$ python -q
>>> import numpy as np
>>> np.set_printoptions(precision=4, suppress=True, linewidth=140)
>>> def tidy(a):
...     return np.round(a, 4) + 0
... 
>>> E = np.load("a.npy")
>>> E
array([[ 0. ,  0.1,  0.2, -1.5],
       [ 0.9,  0.4, -1.5, -0.8],
       [-0.6, -1.2, -2.3,  1.2]])
>>> theta = np.radians(171)
>>> R = np.eye(4)
>>> R[1, 1] = R[3, 3] = np.cos(theta)
>>> R[1, 3], R[3, 1] = -np.sin(theta), np.sin(theta)
>>> tidy(R)
array([[ 1.    ,  0.    ,  0.    ,  0.    ],
       [ 0.    , -0.9877,  0.    , -0.1564],
       [ 0.    ,  0.    ,  1.    ,  0.    ],
       [ 0.    ,  0.1564,  0.    , -0.9877]])
>>> A2 = E @ R.T
>>> np.allclose(np.linalg.norm(E, axis=1), np.linalg.norm(A2, axis=1))
True
>>> tidy(np.abs(A2 - E).max(axis=0))
array([0.    , 2.1975, 0.    , 2.9972])
>>> np.allclose(E @ E.T, A2 @ A2.T)
True
>>> U, sig, VT = np.linalg.svd(E, full_matrices=False)
>>> print(np.abs(U[:, 0]).round(6).argmax())
2
>>> tidy(U.T @ U)
array([[1., 0., 0.],
       [0., 1., 0.],
       [0., 0., 1.]])
>>> (sig > 1e-8).sum()
np.int64(3)
>>> tidy(np.cumsum(sig ** 2) / np.sum(sig ** 2))
array([0.6503, 0.9422, 1.    ])
>>> A2 = np.array([[4, 5, 3], [6, 6, 5], [2, 2, 5], [8, 4, 4]])
>>> np.vstack([E, A2.T]).shape
(6, 4)
>>> np.linalg.matrix_rank(np.vstack([E, A2.T]))
np.int64(4)
>>> tidy(np.einsum("ik,kj->ji", E, A2))
array([[-11. ,  -3.4,  -4.6],
       [ -5. ,   0.7, -10. ],
       [ -4.5,  -6. , -14.5]])
>>> print(tidy(np.einsum("ik,kj->ij", E, A2)))
[[-11.   -5.   -4.5]
 [ -3.4   0.7  -6. ]
 [ -4.6 -10.  -14.5]]
>>> def softmax(z):
...     e = np.exp(z - z.max(axis=-1, keepdims=True))
...     return e / e.sum(axis=-1, keepdims=True)
... 
>>> print(tidy(softmax(10 * E[0])))
[0.09   0.2447 0.6652 0.    ]
>>> tidy(softmax(E[0]))
array([0.2817, 0.3113, 0.3441, 0.0629])
>>> scores = E @ E.T / np.sqrt(4)
>>> tidy(softmax(scores)[0] @ E)
array([ 0.2484,  0.1167, -0.4875, -1.1165])
>>> tidy(softmax(scores + np.triu(np.full(scores.shape, -np.inf), 1)))
array([[1.    , 0.    , 0.    ],
       [0.1885, 0.8115, 0.    ],
       [0.0041, 0.0284, 0.9675]])
>>> softmax(scores).round(6).argmax(axis=1)
array([0, 1, 2])
>>> M = np.load("w.npy")
>>> print(M)
[[ 3.3  0.   5.   0. ]
 [ 4.   5.3 -3.   2. ]
 [-3.   5.  -1.7 -3. ]
 [ 3.   0.   5.   0.3]]
>>> M.reshape(2, -1)
array([[ 3.3,  0. ,  5. ,  0. ,  4. ,  5.3, -3. ,  2. ],
       [-3. ,  5. , -1.7, -3. ,  3. ,  0. ,  5. ,  0.3]])
>>> blk = M.reshape(4, 2, -1)
>>> np.swapaxes(blk, 1, 2)[2]
array([[-3. , -1.7],
       [ 5. , -3. ]])
>>> tidy(np.einsum("ihd,ihd->ih", blk, blk))
array([[10.89, 25.  ],
       [44.09, 13.  ],
       [34.  , 11.89],
       [ 9.  , 25.09]])
